$ python -q
>>> import numpy as np
>>> np.set_printoptions(precision=2, suppress=True, linewidth=120)
>>> rnd = lambda a: np.round(a, 2) + 0
>>> other = np.array([[1], [2], [-1]])
>>> C = np.array([[-1, 0, -4]])
>>> A = other @ C
>>> print(A)
[[-1  0 -4]
 [-2  0 -8]
 [ 1  0  4]]
>>> # column 2 dominates
>>> U, s, VT = np.linalg.svd(A)
>>> evecs = VT[:(s > 1e-8).sum()]
>>> rng = np.random.default_rng(743327)
>>> x = A[2] + -1 * A[0] + rng.integers(2) * np.eye(3)[1]
>>> x
array([2., 1., 8.])
>>> np.allclose(evecs.T @ evecs @ x, x)
False
>>> rnd(np.diag(evecs.T @ evecs))
array([0.06, 0.  , 0.94])
>>> np.linalg.matrix_rank(np.vstack([A, x]))
np.int64(2)
>>> labels = rng.permutation(3)
>>> print(labels)
[0 2 1]
>>> other = A[labels][:, labels]
>>> np.trace(other)
np.int64(3)
>>> np.diag(other)
array([-1,  4,  0])
>>> rnd(np.linalg.det(other)), rnd(np.linalg.det(A[labels]))
(np.float64(0.0), np.float64(0.0))
>>> W0 = np.load("block9.npy")
>>> rnd(W0)
array([[-0.64, -0.33, -1.45],
       [-0.33,  0.92,  1.06],
       [-1.45,  1.06, -0.29]])
>>> # symmetric, so the eigenvalues are real
>>> np.linalg.cond(W0) > 100
np.True_
>>> print([round(float(x), 2) for x in np.linalg.svd(W0, compute_uv=False)[:3]])
[2.0, 2.0, 0.0]
>>> rnd(np.linalg.norm(W0, 2) / np.linalg.norm(W0))
np.float64(0.71)
>>> [round(float(np.linalg.det(W0[:i, :i])), 2) + 0 for i in range(1, 4)]
[-0.64, -0.7, 0.0]
>>> print(np.all(np.linalg.eigvalsh(W0) > 0))
False
>>> r = np.linalg.matrix_rank(W0)
>>> r
np.int64(2)
>>> N = np.linalg.svd(W0)[2][r:].T
>>> [int(np.linalg.matrix_rank(np.delete(W0, i, axis=0))) for i in range(3)]
[2, 2, 2]
>>> [int(np.linalg.matrix_rank(W0[:, :j + 1])) for j in range(3)]
[1, 2, 2]
>>> print(np.linalg.matrix_rank(W0.T @ W0), np.linalg.matrix_rank(W0 @ W0.T))
2 2
>>> np.allclose(W0 @ N, 0)
True
>>> print(N.shape)
(3, 1)
>>> labels = rng.permutation(3)
>>> print(labels)
[2 1 0]
>>> other = W0[labels][:, labels]
>>> np.allclose(other, W0)
False
>>> rnd(np.sort(np.abs(np.linalg.eigvals(other))))
array([0., 2., 2.])
>>> M = np.array([[2, 3, 1], [1, 1, 1], [2, 0, 0], [2, 1, 2]])
>>> M[-1] = M[0] + -1 * M[1]
>>> M
array([[2, 3, 1],
       [1, 1, 1],
       [2, 0, 0],
       [1, 2, 0]])
>>> rnd(np.linalg.norm(M, 2))
np.float64(4.74)
>>> print(M[1] @ M[2])
2
>>> rnd(np.linalg.norm(M) ** 2 / np.linalg.norm(M, 2) ** 2)
np.float64(1.16)
>>> rnd(np.linalg.norm(M, 1)), rnd(np.linalg.norm(M, np.inf))
(np.float64(6.0), np.float64(6.0))
>>> def softmax(z):
...     e = np.exp(z - z.max(axis=-1, keepdims=True))
...     return e / e.sum(axis=-1, keepdims=True)
... 
>>> rnd(softmax(M).sum(axis=1))
array([1., 1., 1., 1.])
>>> S = M @ M.T / np.sqrt(3)
>>> softmax(S).round(6).argmax(axis=1)
array([0, 0, 0, 0])
>>> K = np.load("mat.npy")
>>> rnd(K)
array([[ 7.95,  4.57,  4.  ],
       [-0.91,  9.68,  2.33],
       [ 4.71, -8.79, -0.76],
       [-6.99, -5.91, -4.04],
       [ 5.39,  7.46,  3.91],
       [-8.12,  5.7 , -1.27],
       [ 9.07,  2.  ,  3.7 ],
       [-9.48,  0.72, -3.1 ],
       [ 9.47, -0.45,  3.17],
       [-8.3 , -3.93, -3.95],
       [ 9.48, -1.22,  2.96],
       [ 9.42, -1.9 ,  2.75],
       [ 2.55, -9.52, -1.71],
       [-3.12, -8.83, -3.49],
       [-9.42, -0.23, -3.33],
       [-8.7 , -3.06, -3.86],
       [-4.6 , -8.03, -3.79],
       [-7.62, -5.07, -4.03],
       [-9.4 , -0.41, -3.37]])
>>> # looks like rank 2
>>> u = np.array([-3, 1])
>>> rnd(np.polyval(u, K[11]))
array([-27.27,   6.7 ,  -7.26])
>>> print(rnd(np.cross(K[11, :3], K[6, :3])))
[-12.53  -9.84  36.09]
>>> C2 = np.cov(K, rowvar=False)
>>> C2.shape
(3, 3)
>>> print(np.argwhere(np.triu(np.abs(np.corrcoef(K.T)) > 0.8, 1)))
[[0 2]]
>>> print(rnd(np.corrcoef(K[:, 1], K[:, 2])[0, 1]))
0.59
>>> print(np.argsort(-K.std(axis=0).round(6), kind="stable"))
[0 1 2]
>>> rnd(np.polyfit(K[:, 1], K[:, 2], 1))
array([ 0.34, -0.24])
>>> rnd(np.linalg.eigvalsh(C2)[::-1])
array([70.77, 31.04,  0.  ])
>>> print(rnd(C2))
[[59.43  6.47 22.39]
 [ 6.47 31.64 10.88]
 [22.39 10.88 10.74]]
>>> rnd(np.corrcoef(K.T))
array([[1.  , 0.15, 0.89],
       [0.15, 1.  , 0.59],
       [0.89, 0.59, 1.  ]])
>>> J = np.load("out11.npy")
>>> J
array([[-1.  ,  0.96,  0.68],
       [-0.18,  0.63,  0.45],
       [ 0.88, -0.45, -0.12],
       [-0.18, -0.29, -0.24],
       [ 0.78,  0.61,  0.58],
       [ 1.  , -0.22,  0.44],
       [-1.  ,  0.98,  0.66],
       [-0.51,  0.66,  0.44],
       [ 0.95, -0.88, -0.58],
       [-0.95,  0.88,  0.58],
       [ 0.78,  0.78,  0.72],
       [ 0.77, -0.05,  0.13],
       [-0.98,  0.47,  0.  ],
       [ 0.58,  0.65,  0.57]])
>>> labels = J[:, 0] > np.median(J[:, 0])
>>> u = J[labels].mean(axis=0) - J[~labels].mean(axis=0)
>>> ((J - J.mean(axis=0)) @ u > 0).astype(int)
array([0, 0, 1, 1, 1, 1, 0, 0, 1, 0, 1, 1, 0, 1])
>>> labels.astype(int)
array([0, 0, 1, 0, 1, 1, 0, 0, 1, 0, 1, 1, 0, 1])
>>> data = np.array([[4, 4, 4], [4, 8, 8], [4, 8, 12]])
>>> labels = rng.permutation(3)
>>> other = data[:, labels] * rng.choice([-1, 1], 3)
>>> other
array([[-4,  4,  4],
       [-8,  4,  8],
       [-8,  4, 12]])
>>> U, _, VT = np.linalg.svd(data.T @ other)
>>> rnd(np.linalg.lstsq(data, other)[0])
array([[ 0.,  1.,  0.],
       [-1.,  0.,  0.],
       [ 0.,  0.,  1.]])
>>> labels
array([1, 0, 2])
>>> np.einsum("ij,ji->", other, other)
np.int64(112)
>>> rnd(np.poly(other))
array([  1., -12.,  16., -64.])
>>> print(rnd(np.linalg.eigvals(other)))
[11.08+0.j    0.46+2.36j  0.46-2.36j]
>>> print(rnd(np.linalg.det(other.T)))
64.0
>>> rnd(np.linalg.det(2 * other)), rnd(np.linalg.det(other))
(np.float64(512.0), np.float64(64.0))
>>> print(np.einsum("ii->", other))
12
>>> other = data[0, 0] * data[1:] - np.outer(data[1:, 0], data[0])
>>> other
array([[ 0, 16, 16],
       [ 0, 16, 32]])
>>> np.flatnonzero(~other.round(6).any(axis=1))
array([], dtype=int64)
>>> print(data[:, 0] / data[0, 0])
[1. 1. 1.]
>>> print(rnd(np.sort(np.abs(np.linalg.eigvals(data)))))
[ 1.23  2.57 20.2 ]
>>> rnd(np.linalg.det(data))
np.float64(64.0)
>>> print(rnd(np.abs(np.linalg.eigvals(data)).max()))
20.2
>>> (data + data.T) / 2
array([[ 4.,  4.,  4.],
       [ 4.,  8.,  8.],
       [ 4.,  8., 12.]])
